% ipython --no-banner

In [1]: import numpy as np

In [2]: np.set_printoptions(suppress=True, linewidth=160)

In [3]: rd = lambda a: np.round(a, 2) + 0

In [4]: feats = np.array([[-1.0, -1.0, 1.0, 1.0, 1.0, 8.0, 2.0],
   ...:     [-2.0, 0.0, -1.0, 2.0, 6.0, 5.0, 2.0],
   ...:     [1.0, -1.0, 2.0, 5.0, 5.0, 4.0, 1.0],
   ...:     [0.0, 0.0, 0.0, 2.0, -5.0, -5.0, 0.0],
   ...:     [0.0, 0.0, 0.0, -1.0, 2.0, 5.0, -2.0],
   ...:     [0.0, 0.0, 0.0, 4.0, 4.0, -4.0, -4.0],
   ...:     [0.0, 0.0, 0.0, -4.0, -4.0, 4.0, -2.0]])

In [5]: rng = np.random.default_rng(824242)

In [6]: lab = rng.permutation(7)

In [7]: lab
Out[7]: array([3, 0, 4, 1, 5, 2, 6])

In [8]: out = feats[lab][:, lab]

In [9]: np.trace(out)
Out[9]: np.float64(-1.0)

In [10]: np.diag(out)
Out[10]: array([ 2., -1.,  2.,  0., -4.,  2., -2.])

In [11]: rd(np.linalg.det(out)), rd(np.linalg.det(feats[lab]))
Out[11]: (np.float64(0.0), np.float64(0.0))

In [12]: out
Out[12]: 
array([[ 2.,  0., -5.,  0., -5.,  0.,  0.],
       [ 1., -1.,  1., -1.,  8.,  1.,  2.],
       [-1.,  0.,  2.,  0.,  5.,  0., -2.],
       [ 2., -2.,  6.,  0.,  5., -1.,  2.],
       [ 4.,  0.,  4.,  0., -4.,  0., -4.],
       [ 5.,  1.,  5., -1.,  4.,  2.,  1.],
       [-4.,  0., -4.,  0.,  4.,  0., -2.]])

In [13]: rank = np.linalg.matrix_rank(out)

In [14]: rank
Out[14]: np.int64(6)

In [15]: ns = np.linalg.svd(out)[2][rank:].T

In [16]: [int(np.linalg.matrix_rank(np.delete(out, i, axis=0))) for i in range(7)]
Out[16]: [6, 6, 6, 6, 6, 6, 6]

In [17]: np.allclose(out @ ns, 0)
Out[17]: True

In [18]: rd(ns @ ns.T)
Out[18]: 
array([[ 0.  ,  0.  ,  0.  ,  0.  ,  0.  ,  0.  ,  0.  ],
       [ 0.  ,  0.07,  0.  , -0.21,  0.  , -0.14,  0.  ],
       [ 0.  ,  0.  ,  0.  ,  0.  ,  0.  ,  0.  ,  0.  ],
       [ 0.  , -0.21,  0.  ,  0.64,  0.  ,  0.43,  0.  ],
       [ 0.  ,  0.  ,  0.  ,  0.  ,  0.  ,  0.  ,  0.  ],
       [ 0.  , -0.14,  0.  ,  0.43,  0.  ,  0.29,  0.  ],
       [ 0.  ,  0.  ,  0.  ,  0.  ,  0.  ,  0.  ,  0.  ]])

In [19]: [int(np.linalg.matrix_rank(out[:i])) for i in range(1, len(out) + 1)]
Out[19]: [1, 2, 3, 4, 5, 6, 6]

In [20]: rank = np.linalg.matrix_rank(feats)

In [21]: rank
Out[21]: np.int64(6)

In [22]: ns = np.linalg.svd(feats)[2][rank:].T

In [23]: [int(np.linalg.matrix_rank(np.delete(feats, i, axis=0))) for i in range(7)]
Out[23]: [6, 6, 6, 6, 6, 6, 6]

In [24]: rd(ns @ ns.T)
Out[24]: 
array([[ 0.07, -0.21, -0.14,  0.  ,  0.  ,  0.  ,  0.  ],
       [-0.21,  0.64,  0.43,  0.  ,  0.  ,  0.  ,  0.  ],
       [-0.14,  0.43,  0.29,  0.  ,  0.  ,  0.  ,  0.  ],
       [ 0.  ,  0.  ,  0.  ,  0.  ,  0.  ,  0.  ,  0.  ],
       [ 0.  ,  0.  ,  0.  ,  0.  ,  0.  ,  0.  ,  0.  ],
       [ 0.  ,  0.  ,  0.  ,  0.  ,  0.  ,  0.  ,  0.  ],
       [ 0.  ,  0.  ,  0.  ,  0.  ,  0.  ,  0.  ,  0.  ]])

In [25]: rd(ns[:, 0] / ns[np.abs(ns[:, 0]).round(6).argmax(), 0])
Out[25]: array([-0.33,  1.  ,  0.67,  0.  ,  0.  ,  0.  ,  0.  ])

In [26]: np.linalg.matrix_rank(feats.T @ feats), np.linalg.matrix_rank(feats @ feats.T)
Out[26]: (np.int64(6), np.int64(6))

In [27]: rd(feats @ ns)
Out[27]: 
array([[0.],
       [0.],
       [0.],
       [0.],
       [0.],
       [0.],
       [0.]])

In [28]: [int(np.linalg.matrix_rank(feats[:, :j + 1])) for j in range(7)]
Out[28]: [1, 2, 2, 3, 4, 5, 6]
